$ python -q
>>> import numpy as np
>>> import numpy.linalg as la
>>> np.set_printoptions(precision=2, suppress=True, linewidth=160, floatmode="fixed")
>>> def tidy(a):
...     return np.round(a, 2) + 0
... 
>>> K = np.load("sample5.npy")
>>> K
array([[-1.30,  0.80, -0.60],
       [ 1.40, -0.30, -0.60],
       [ 1.10,  0.50,  0.20],
       [ 1.40, -0.30,  2.50],
       [ 1.10, -0.80,  0.50]])
>>> vec = np.array([0, 2, 2])
>>> rhs = K @ vec
>>> coef, lr = np.zeros(3), 1 / la.norm(K, 2) ** 2
>>> for i in range(6):
...     coef -= lr * K.T @ (K @ coef - rhs)
...     if i % 2 == 0: print(i, round(la.norm(K @ coef - rhs), 2))
... 
0 3.12
2 2.0
4 1.44
>>> print(tidy(la.cond(K)))
3.51
>>> F = np.load("arr.npy")
>>> F
array([[ 2,  1],
       [ 0,  1],
       [ 2, -2]])
>>> F.sum(axis=1)
array([3, 1, 0])
>>> np.abs(F).max()
np.int64(2)
>>> F.sum(axis=0)
array([4, 0])
>>> print(F - F[0])
[[ 0  0]
 [-2  0]
 [ 0 -3]]
>>> rng = np.random.default_rng(801513)
>>> other = F + rng.integers(-2, 3, (3, 1)) @ rng.integers(-2, 3, (1, 2))
>>> other
array([[ 4,  2],
       [ 2,  2],
       [ 4, -1]])
>>> print(np.abs(other - F).sum(axis=1))
[3 3 3]
>>> la.matrix_rank(other - F, tol=1e-8)
np.int64(1)
>>> feats = np.load("case9.npy")
>>> feats
array([[-6.97,  3.45, -6.39],
       [ 0.09, -0.08, -0.06],
       [-7.38,  3.17, -6.59],
       [ 0.10,  0.13,  0.07],
       [-3.66,  1.53, -3.17],
       [ 1.84, -0.78,  1.52],
       [-5.42,  2.31, -4.74],
       [-4.39,  1.95, -3.99],
       [ 6.31, -2.79,  5.51],
       [ 0.03,  0.12,  0.03],
       [-3.74,  1.70, -3.27],
       [ 0.83, -0.30,  0.65],
       [ 7.17, -3.14,  6.15],
       [-2.80,  1.06, -2.45],
       [ 2.72, -1.24,  2.57],
       [ 1.75, -0.88,  1.73],
       [ 8.06, -3.55,  7.27],
       [ 6.30, -2.71,  5.64],
       [ 0.85, -0.25,  0.67],
       [ 7.30, -3.30,  6.35],
       [-8.09,  3.74, -7.02],
       [ 8.25, -3.56,  7.11],
       [-0.08, -0.02,  0.08],
       [ 5.32, -2.28,  4.83],
       [-0.85,  0.33, -0.94],
       [ 7.29, -3.17,  6.47]])
>>> w1 = np.array([[-1, 3, 2, 5, 2], [-3, -4, -2, 3, 2], [0, -4, 5, 0, 2]])
>>> coef = np.array([3, 2, -3, 0, 3])
>>> hid = np.maximum(feats @ w1 + coef, 0)
>>> print((hid > 0).astype(int))
[[0 0 0 0 0]
 [1 1 0 1 1]
 [1 0 0 0 0]
 [1 1 0 1 1]
 [1 0 0 0 0]
 [1 1 1 1 1]
 [1 0 0 0 0]
 [1 0 0 0 0]
 [1 1 1 1 1]
 [1 1 0 1 1]
 [1 0 0 0 0]
 [1 1 1 1 1]
 [1 1 1 1 1]
 [1 0 0 0 0]
 [1 1 1 1 1]
 [1 1 1 1 1]
 [1 1 1 1 1]
 [1 1 1 1 1]
 [1 1 1 1 1]
 [1 1 1 1 1]
 [0 0 0 0 0]
 [1 1 1 1 1]
 [1 1 0 0 1]
 [1 1 1 1 1]
 [1 1 0 0 1]
 [1 1 1 1 1]]
>>> print(la.matrix_rank(hid))
5
>>> C = np.array([[1, 2], [2, 0], [-1, 2], [1, 1], [-2, -2]])
>>> w1 @ C
array([[  4,   3],
       [-10, -11],
       [-17,   6]])
>>> M = np.load("test8.npy")
>>> M
array([[ 0.79, -1.88,  0.12, -0.77,  0.11],
       [ 0.48, -1.23,  0.15, -0.42,  0.12],
       [ 0.52, -1.58,  0.38, -0.32,  0.28],
       [-0.67,  1.49, -0.01,  0.71, -0.03]])
>>> rank = la.matrix_rank(M)
>>> rank
np.int64(2)
>>> N = la.svd(M)[2][rank:].T
>>> print([int(la.matrix_rank(M[:, :j + 1])) for j in range(5)])
[1, 2, 2, 2, 2]
>>> tidy(M @ N)
array([[0.00, 0.00, 0.00],
       [0.00, 0.00, 0.00],
       [0.00, 0.00, 0.00],
       [0.00, 0.00, 0.00]])
>>> np.allclose(M @ N, 0)
True
>>> Uu, sv, Vh = la.svd(M)
>>> tidy(sv)
array([3.58, 0.46, 0.00, 0.00])
>>> other = Uu[:, :2] @ np.diag(sv[:2]) @ Vh[:2]
>>> tidy(la.norm(M - other) / la.norm(M))
np.float64(0.0)
>>> print(tidy(other))
[[ 0.79 -1.88  0.12 -0.77  0.11]
 [ 0.48 -1.23  0.15 -0.42  0.12]
 [ 0.52 -1.58  0.38 -0.32  0.28]
 [-0.67  1.49 -0.01  0.71 -0.03]]
>>> la.matrix_rank(M, rtol=0.05)
np.int64(2)
>>> tidy(la.norm(M - other, 2)), tidy(sv[2])
(np.float64(0.0), np.float64(0.0))
>>> X = np.load("out9.npy")
>>> X
array([[ 2.01,  0.79,  2.27],
       [ 0.79, -3.24,  1.17],
       [ 2.27,  1.17, -3.76]])
>>> tidy(la.norm(X, 2))
np.float64(5.0)
>>> tidy(la.norm(X) ** 2 / la.norm(X, 2) ** 2)
np.float64(1.72)
>>> tidy(la.norm(X, "nuc"))
np.float64(11.0)
>>> tidy(la.norm(X, axis=1))
array([3.13, 3.53, 4.55])
>>> C2 = F.T @ F
>>> print(C2)
[[ 8 -2]
 [-2  6]]
>>> la.matrix_rank(C2)
np.int64(2)
>>> print(np.trace(C2), (F ** 2).sum())
14 14
>>> A = np.array([[1.2, 0.8, -0.1],
...     [0.1, 0.0, -1.8],
...     [-2.8, 0.1, 0.6],
...     [-1.5, 2.2, -2.0],
...     [2.5, -2.6, -0.4],
...     [-1.4, -0.6, 1.4],
...     [0.8, -2.3, -0.4],
...     [-0.4, -0.9, 0.9],
...     [-1.3, 0.8, 0.4],
...     [-0.6, -1.1, 0.9],
...     [0.4, -0.3, -0.2],
...     [1.6, -0.8, -0.3],
...     [-0.8, 1.1, 1.0],
...     [0.4, -0.9, 0.6],
...     [1.2, -0.1, -0.3],
...     [0.4, -1.2, -0.3],
...     [-0.6, 0.9, 1.9],
...     [-0.2, 0.3, 0.0],
...     [2.0, 0.3, -1.2],
...     [1.5, 0.8, -0.6],
...     [1.2, -0.5, 0.0],
...     [0.0, 1.9, 0.1],
...     [0.2, 0.3, 1.7],
...     [1.2, 0.5, 0.0],
...     [-1.9, -0.5, 0.3],
...     [0.5, 0.4, 0.0],
...     [-0.6, -0.3, 0.3]])
>>> A[:, 2] = 3 * A[:, 1] + 0.1 * rng.normal(size=27)
>>> tidy(A)
array([[ 1.20,  0.80,  2.18],
       [ 0.10,  0.00,  0.23],
       [-2.80,  0.10,  0.54],
       [-1.50,  2.20,  6.71],
       [ 2.50, -2.60, -7.79],
       [-1.40, -0.60, -1.83],
       [ 0.80, -2.30, -6.82],
       [-0.40, -0.90, -2.80],
       [-1.30,  0.80,  2.43],
       [-0.60, -1.10, -3.32],
       [ 0.40, -0.30, -1.03],
       [ 1.60, -0.80, -2.55],
       [-0.80,  1.10,  3.17],
       [ 0.40, -0.90, -2.75],
       [ 1.20, -0.10, -0.35],
       [ 0.40, -1.20, -3.48],
       [-0.60,  0.90,  2.82],
       [-0.20,  0.30,  0.95],
       [ 2.00,  0.30,  0.86],
       [ 1.50,  0.80,  2.26],
       [ 1.20, -0.50, -1.51],
       [ 0.00,  1.90,  5.86],
       [ 0.20,  0.30,  1.17],
       [ 1.20,  0.50,  1.50],
       [-1.90, -0.50, -1.55],
       [ 0.50,  0.40,  1.09],
       [-0.60, -0.30, -1.06]])
>>> Xs = A - A.mean(axis=0)
>>> V = la.svd(Xs)[2][:2]
>>> other = Xs - Xs @ V.T @ V
>>> la.norm(other, axis=1).round(6).argmax()
np.int64(22)
>>> tidy(other.std(axis=0))
array([0.00, 0.04, 0.01])
